$ python -q
>>> import numpy as np
>>> import numpy.linalg as la
>>> np.set_printoptions(precision=3, suppress=True, linewidth=160)
>>> X = np.load("out4.npy")
>>> X
array([[ 1,  5,  0,  1,  1,  3],
       [ 1, 10,  2,  2,  1,  1],
       [ 0, 15,  1,  3,  1,  1],
       [ 0, 10,  2,  2,  2,  1],
       [ 2, 15,  1,  3,  0,  0],
       [ 1, 10,  0,  2,  0,  1],
       [ 1,  5,  1,  1,  0,  3],
       [ 1, 15,  0,  3,  0,  2],
       [ 0, 15,  1,  3,  2,  0]])
>>> # column 1 is much longer than the rest
>>> print(X.sum(axis=1))
[11 17 21 17 21 14 11 21 21]
>>> X.mean(axis=0)
array([ 0.778, 11.111,  0.889,  2.222,  0.778,  1.333])
>>> print(np.count_nonzero(X))
42
>>> np.round(la.svd(X, compute_uv=False), 3) + 0
array([36.403,  4.248,  3.132,  1.985,  1.029,  0.   ])
>>> X[:, 6]
Traceback (most recent call last):
  File "<python-input-10>", line 1, in <module>
    X[:, 6]
    ~^^^^^^
IndexError: index 6 is out of bounds for axis 1 with size 6
>>> np.diff(X, axis=0)
array([[ 0,  5,  2,  1,  0, -2],
       [-1,  5, -1,  1,  0,  0],
       [ 0, -5,  1, -1,  1,  0],
       [ 2,  5, -1,  1, -2, -1],
       [-1, -5, -1, -1,  0,  1],
       [ 0, -5,  1, -1,  0,  2],
       [ 0, 10, -1,  2,  0, -1],
       [-1,  0,  1,  0,  2, -2]])
>>> X.shape
(9, 6)
>>> r = la.matrix_rank(X)
>>> r
np.int64(5)
>>> ns = la.svd(X)[2][r:].T
>>> np.allclose(X @ ns, 0)
True
>>> [int(la.matrix_rank(X[:, :j + 1])) for j in range(6)]
[1, 2, 3, 3, 4, 5]
>>> ns.shape
(6, 1)
>>> rng = np.random.default_rng(2)
>>> M2 = X + rng.integers(-2, 3, (9, 5)) @ rng.integers(-2, 3, (5, 6))
>>> M2
array([[ 5, 10,  5,  1, -2,  6],
       [ 8, 14,  7,  2, -1,  6],
       [ 0, 18, -3, 11, -6,  8],
       [-3,  6,  1, -4,  3, -2],
       [-1, 13,  0, -1, -2, -1],
       [ 5,  9,  0,  4,  4,  2],
       [ 3,  2, -2,  3,  4,  4],
       [-3, 18,  1,  3, -5,  1],
       [-3, 14,  0,  1,  2, -2]])
>>> la.matrix_rank(M2 - X, tol=1e-8)
np.int64(5)
>>> M2 - X
array([[ 4,  5,  5,  0, -3,  3],
       [ 7,  4,  5,  0, -2,  5],
       [ 0,  3, -4,  8, -7,  7],
       [-3, -4, -1, -6,  1, -3],
       [-3, -2, -1, -4, -2, -1],
       [ 4, -1,  0,  2,  4,  1],
       [ 2, -3, -3,  2,  4,  1],
       [-4,  3,  1,  0, -5, -1],
       [-3, -1, -1, -2,  0, -2]])
>>> hat = M2 @ la.solve(M2.T @ M2, M2.T)
>>> np.allclose(hat @ hat, hat)
True
>>> np.round(np.trace(hat), 3)
np.float64(6.0)
>>> hat @ M2[:, 3]
array([ 1.,  2., 11., -4., -1.,  4.,  3.,  3.,  1.])
>>> np.round(la.eigvalsh(hat), 3) + 0
array([0., 0., 0., 1., 1., 1., 1., 1., 1.])
>>> print(np.diag(hat))
[0.495 0.66  0.835 0.657 0.955 0.701 0.634 0.451 0.614]
>>> t3 = np.stack([X, -3 * X, X[::-1]])
>>> (t3 @ X.T).shape
(3, 9, 9)
>>> la.matrix_rank(t3)
array([5, 5, 5])
>>> la.norm(t3, axis=(1, 2))
array([ 36.851, 110.553,  36.851])
>>> K = np.cumsum(np.array([[2, 1, 2, 2, 2],
...     [1, 1, 0, 1, 1],
...     [1, 0, 0, 0, 0],
...     [1, 1, 0, 1, 0],
...     [1, 2, 0, 1, 0],
...     [0, 1, 2, 1, 1],
...     [0, 0, 0, 1, 1],
...     [1, 1, 0, 1, 2],
...     [2, 2, 1, 2, 1],
...     [0, 1, 0, 2, 0],
...     [0, 1, 0, 1, 2],
...     [1, 2, 2, 1, 0],
...     [0, 1, 0, 0, 0],
...     [0, 0, 1, 0, 0],
...     [0, 2, 2, 1, 0],
...     [0, 1, 1, 0, 1],
...     [1, 0, 0, 0, 1],
...     [1, 2, 1, 2, 2],
...     [2, 1, 1, 1, 2],
...     [2, 1, 0, 1, 0],
...     [1, 1, 0, 2, 1],
...     [2, 0, 2, 0, 2],
...     [2, 0, 0, 1, 0],
...     [1, 1, 1, 0, 2],
...     [2, 2, 2, 0, 1],
...     [0, 2, 1, 0, 2]]), axis=0)
>>> K
array([[ 2,  1,  2,  2,  2],
       [ 3,  2,  2,  3,  3],
       [ 4,  2,  2,  3,  3],
       [ 5,  3,  2,  4,  3],
       [ 6,  5,  2,  5,  3],
       [ 6,  6,  4,  6,  4],
       [ 6,  6,  4,  7,  5],
       [ 7,  7,  4,  8,  7],
       [ 9,  9,  5, 10,  8],
       [ 9, 10,  5, 12,  8],
       [ 9, 11,  5, 13, 10],
       [10, 13,  7, 14, 10],
       [10, 14,  7, 14, 10],
       [10, 14,  8, 14, 10],
       [10, 16, 10, 15, 10],
       [10, 17, 11, 15, 11],
       [11, 17, 11, 15, 12],
       [12, 19, 12, 17, 14],
       [14, 20, 13, 18, 16],
       [16, 21, 13, 19, 16],
       [17, 22, 13, 21, 17],
       [19, 22, 15, 21, 19],
       [21, 22, 15, 22, 19],
       [22, 23, 16, 22, 21],
       [24, 25, 18, 22, 22],
       [24, 27, 19, 22, 24]])
>>> M2 = K + rng.integers(-2, 3, (26, 1)) @ rng.integers(-2, 3, (1, 5))
>>> M2
array([[ 2,  1,  2,  2,  2],
       [ 3,  2,  2,  3,  3],
       [ 6,  2,  2,  1,  7],
       [ 4,  3,  2,  5,  1],
       [ 6,  5,  2,  5,  3],
       [ 6,  6,  4,  6,  4],
       [ 8,  6,  4,  5,  9],
       [ 7,  7,  4,  8,  7],
       [10,  9,  5,  9, 10],
       [ 7, 10,  5, 14,  4],
       [11, 11,  5, 11, 14],
       [10, 13,  7, 14, 10],
       [10, 14,  7, 14, 10],
       [ 8, 14,  8, 16,  6],
       [11, 16, 10, 14, 12],
       [11, 17, 11, 14, 13],
       [10, 17, 11, 16, 10],
       [13, 19, 12, 16, 16],
       [14, 20, 13, 18, 16],
       [14, 21, 13, 21, 12],
       [16, 22, 13, 22, 15],
       [18, 22, 15, 22, 17],
       [19, 22, 15, 24, 15],
       [22, 23, 16, 22, 21],
       [22, 25, 18, 24, 18],
       [24, 27, 19, 22, 24]])
>>> la.matrix_rank(M2 - K, tol=1e-8)
np.int64(1)
>>> np.abs(M2 - K).sum(axis=1)
array([0, 0, 8, 4, 0, 0, 8, 0, 4, 8, 8, 0, 0, 8, 4, 4, 4, 4, 0, 8, 4, 4, 8, 0, 8, 0])
>>> print(np.round(la.svd(M2 - K, compute_uv=False), 3) + 0)
[15.492  0.     0.     0.     0.   ]
>>> print(M2 - K)
[[ 0  0  0  0  0]
 [ 0  0  0  0  0]
 [ 2  0  0 -2  4]
 [-1  0  0  1 -2]
 [ 0  0  0  0  0]
 [ 0  0  0  0  0]
 [ 2  0  0 -2  4]
 [ 0  0  0  0  0]
 [ 1  0  0 -1  2]
 [-2  0  0  2 -4]
 [ 2  0  0 -2  4]
 [ 0  0  0  0  0]
 [ 0  0  0  0  0]
 [-2  0  0  2 -4]
 [ 1  0  0 -1  2]
 [ 1  0  0 -1  2]
 [-1  0  0  1 -2]
 [ 1  0  0 -1  2]
 [ 0  0  0  0  0]
 [-2  0  0  2 -4]
 [-1  0  0  1 -2]
 [-1  0  0  1 -2]
 [-2  0  0  2 -4]
 [ 0  0  0  0  0]
 [-2  0  0  2 -4]
 [ 0  0  0  0  0]]
